$ python -q
>>> import numpy as np
>>> np.set_printoptions(precision=3, suppress=True, linewidth=120, sign=" ")
>>> F = np.load("arr.npy")
>>> F
array([[ 1,  0,  0],
       [ 0,  1,  0],
       [ 0,  0,  1]])
>>> x = np.array([4, 4, 1])
>>> [p for p in range(1, 25) if np.allclose(np.linalg.matrix_power(F, p), np.eye(3))]
[1, 2, 3, 4, 5, 6, 7, 8, 9, 10, 11, 12, 13, 14, 15, 16, 17, 18, 19, 20, 21, 22, 23, 24]
>>> F.T @ (F @ x)
array([ 4,  4,  1])
>>> B = np.array([[0, 1, -2], [2, 2, -2], [0, -1, -1], [0, -2, 0], [2, 1, 2]])
>>> Z = np.array([[2, -1, 3, 3, -2], [1, 1, -1, -3, 1], [1, 0, -1, 1, -2]])
>>> rng = np.random.default_rng(86746)
>>> J = B @ Z + 0.3 * rng.normal(size=(5, 5))
>>> J
array([[-0.8  ,  0.926,  0.779, -5.038,  5.164],
       [ 3.854,  0.438,  5.847, -1.275,  1.568],
       [-2.037, -1.044,  1.984,  2.001,  1.176],
       [-2.022, -2.171,  1.771,  6.279, -2.128],
       [ 6.988, -1.11 ,  3.512,  5.048, -7.452]])
>>> u = np.array([-2, -3, 3, 3, 2])
>>> B = J + np.outer(u, np.eye(5)[3])
>>> round(float(np.linalg.det(B) / np.linalg.det(J)), 3), round(float(1 + np.linalg.solve(J, u)[3]), 3)
(-7.676, -7.676)
>>> U, sv, vt = np.linalg.svd(J)
>>> np.argmax(sv[:-1] / (sv[1:] + 1e-6)) + 1
np.int64(3)
>>> sv
array([ 14.258,   8.922,   6.187,   0.393,   0.103])
>>> B = U[:, :3] @ np.diag(sv[:3]) @ vt[:3]
>>> np.round(np.abs(J - B).max(), 3)
np.float64(0.283)
>>> np.round(np.linalg.norm(J - B) / np.linalg.norm(J), 3)
np.float64(0.023)
>>> np.linalg.matrix_rank(B)
np.int64(3)
>>> round(float(np.linalg.norm(J - B, 2)), 3), np.round(sv[3], 3)
(0.393, np.float64(0.393))
